$ ipython --no-banner

In [1]: import numpy as np

In [2]: np.set_printoptions(suppress=True, linewidth=100)

In [3]: O, _ = np.linalg.qr(np.array([[-1.2, 0.2, 2.1, -0.6, -0.6],
   ...:     [-0.3, -1.8, -0.2, 0.2, 0.2],
   ...:     [-0.4, -0.3, 0.9, 0.3, -1.7],
   ...:     [0.3, -0.8, 0.7, 0.9, -1.1],
   ...:     [-0.4, -1.4, 1.6, -1.2, 0.5]]))

In [4]: ev = np.array([3, 0, 0, 2, 1])

In [5]: F = O @ np.diag(ev) @ O.T

In [6]: F.round(2)
Out[6]: 
array([[ 2.42,  0.68,  0.56, -0.26,  0.47],
       [ 0.68,  0.26,  0.25,  0.15, -0.13],
       [ 0.56,  0.25,  1.32,  0.01, -0.2 ],
       [-0.26,  0.15,  0.01,  0.85, -0.96],
       [ 0.47, -0.13, -0.2 , -0.96,  1.15]])

In [7]: Uu, sigma, Vt = np.linalg.svd(F)

In [8]: sigma.round(2) + 0
Out[8]: array([3., 2., 1., 0., 0.])

In [9]: M2 = Uu[:, :3] @ np.diag(sigma[:3]) @ Vt[:3]

In [10]: np.round(np.linalg.norm(F - M2, 2), 2), round(sigma[3], 2)
Out[10]: (np.float64(0.0), np.float64(0.0))

In [11]: np.linalg.matrix_rank(M2)
Out[11]: np.int64(3)

In [12]: M2.round(2)
Out[12]: 
array([[ 2.42,  0.68,  0.56, -0.26,  0.47],
       [ 0.68,  0.26,  0.25,  0.15, -0.13],
       [ 0.56,  0.25,  1.32,  0.01, -0.2 ],
       [-0.26,  0.15,  0.01,  0.85, -0.96],
       [ 0.47, -0.13, -0.2 , -0.96,  1.15]])

In [13]: rk = np.linalg.matrix_rank(F)

In [14]: rk
Out[14]: np.int64(3)

In [15]: null = np.linalg.svd(F)[2][rk:].T

In [16]: null.shape
Out[16]: (5, 2)

In [17]: [int(np.linalg.matrix_rank(F[:, :j + 1])) for j in range(5)]
Out[17]: [1, 2, 3, 3, 3]

In [18]: [int(np.linalg.matrix_rank(np.delete(F, i, axis=0))) for i in range(5)]
Out[18]: [3, 3, 3, 3, 3]

In [19]: np.allclose(F @ null, 0)
Out[19]: True

In [20]: np.linalg.matrix_rank(F.T @ F), np.linalg.matrix_rank(F @ F.T)
Out[20]: (np.int64(3), np.int64(3))

In [21]: np.round(null @ null.T, 2) + 0
Out[21]: 
array([[ 0.09, -0.28,  0.  , -0.02, -0.09],
       [-0.28,  0.88, -0.03, -0.12,  0.1 ],
       [ 0.  , -0.03,  0.02,  0.1 ,  0.09],
       [-0.02, -0.12,  0.1 ,  0.55,  0.47],
       [-0.09,  0.1 ,  0.09,  0.47,  0.46]])
